In [1]: import numpy as np

In [2]: np.set_printoptions(precision=3, suppress=True, linewidth=140, sign=" ")

In [3]: rd = lambda a: np.round(a, 3) + 0

In [4]: feats = np.load("mat.npy")

In [5]: feats
Out[5]: 
array([[ 0.847,  0.012,  2.092],
       [ 1.158,  0.076,  1.903],
       [ 1.017, -0.179,  1.856],
       [ 0.864,  0.051,  1.951],
       [ 0.98 , -0.133,  1.929],
       [ 1.069,  0.144,  2.106],
       [ 1.022,  0.018,  2.002],
       [ 0.964,  0.045,  2.134],
       [ 0.908, -0.033,  2.013],
       [ 0.679,  0.114,  1.943],
       [ 1.132, -0.042,  2.009],
       [ 0.952,  0.096,  1.856],
       [ 0.959,  0.134,  2.056],
       [ 0.9  , -0.097,  1.956],
       [-1.973, -0.011,  0.099],
       [-2.012, -0.081,  0.024],
       [-2.135,  0.04 ,  0.016],
       [-2.045, -0.117, -0.058],
       [-1.955,  0.012, -0.086],
       [-1.966, -0.034,  0.081],
       [-1.895, -0.005, -0.101],
       [-1.974, -0.061, -0.015],
       [-2.018, -0.051, -0.109],
       [-2.044,  0.034, -0.034],
       [-1.824,  0.117,  0.084],
       [-2.112,  0.035,  0.006],
       [-1.901, -0.027, -0.057],
       [-2.096, -0.207, -0.072]])

In [6]: G = np.cov(feats, rowvar=False)

In [7]: rd(np.median(feats, axis=0))
Out[7]: array([-0.572,  0.004,  0.978])

In [8]: rd(np.corrcoef(feats.T))
Out[8]: 
array([[ 1.   ,  0.228,  0.995],
       [ 0.228,  1.   ,  0.252],
       [ 0.995,  0.252,  1.   ]])

In [9]: G.shape
Out[9]: (3, 3)

In [10]: rd(np.corrcoef(feats[:, 2], feats[:, 0])[0, 1])
Out[10]: np.float64(0.995)

In [11]: rd(np.linalg.eigvalsh(G)[::-1])
Out[11]: array([ 3.317,  0.009,  0.006])

In [12]: W0 = np.load("w.npy")

In [13]: W0
Out[13]: 
array([[ 3,  3,  3],
       [ 3,  6,  6],
       [ 3,  6,  9]])

In [14]: P = np.triu(np.array([[3, 3, 3], [1, 0, 3], [3, 3, 3]]), 1) + np.eye(3)

In [15]: A2 = P @ W0 @ np.linalg.inv(P)

In [16]: np.trace(A2), np.trace(W0)
Out[16]: (np.float64(18.0), np.int64(18))

In [17]: rd(np.linalg.det(A2))
Out[17]: np.float64(27.0)

In [18]: A2 = np.linalg.inv(W0)

In [19]: rd(np.linalg.inv(A2))
Out[19]: 
array([[ 3.,  3.,  3.],
       [ 3.,  6.,  6.],
       [ 3.,  6.,  9.]])

In [20]: np.allclose(A2, W0.T)
Out[20]: False

In [21]: rd(np.linalg.det(W0) * np.linalg.det(A2))
Out[21]: np.float64(1.0)

In [22]: rd(A2)
Out[22]: 
array([[ 0.667, -0.333,  0.   ],
       [-0.333,  0.667, -0.333],
       [ 0.   , -0.333,  0.333]])

In [23]: mat = -3 * np.eye(4) + np.eye(4, k=1)

In [24]: mat
Out[24]: 
array([[-3.,  1.,  0.,  0.],
       [ 0., -3.,  1.,  0.],
       [ 0.,  0., -3.,  1.],
       [ 0.,  0.,  0., -3.]])

In [25]: np.linalg.matrix_rank(mat - mat[0, 0] * np.eye(4))
Out[25]: np.int64(3)

In [26]: rd(np.linalg.matrix_power(mat - np.diag(np.diag(mat)), 4))
Out[26]: 
array([[ 0.,  0.,  0.,  0.],
       [ 0.,  0.,  0.,  0.],
       [ 0.,  0.,  0.,  0.],
       [ 0.,  0.,  0.,  0.]])

In [27]: rd(np.sort(np.linalg.eigvals(mat)))
Out[27]: array([-3., -3., -3., -3.])

In [28]: np.prod(np.diag(mat)), rd(np.linalg.det(mat))
Out[28]: (np.float64(81.0), np.float64(81.0))

In [29]: data = np.loadtxt("sample12.csv", delimiter=",")

In [30]: data
Out[30]: 
array([[-1.,  1.,  1.,  1.,  1.],
       [ 1., -1.,  1.,  1.,  1.],
       [ 1.,  1., -1.,  1.,  1.],
       [ 1.,  1.,  1., -1.,  1.],
       [ 1.,  1.,  1.,  1., -1.]])

In [31]: low = np.linalg.cholesky(W0)

In [32]: rd(low)
Out[32]: 
array([[ 1.732,  0.   ,  0.   ],
       [ 1.732,  1.732,  0.   ],
       [ 1.732,  1.732,  1.732]])

In [33]: np.linalg.eigvalsh(W0).min() > 0
Out[33]: np.True_
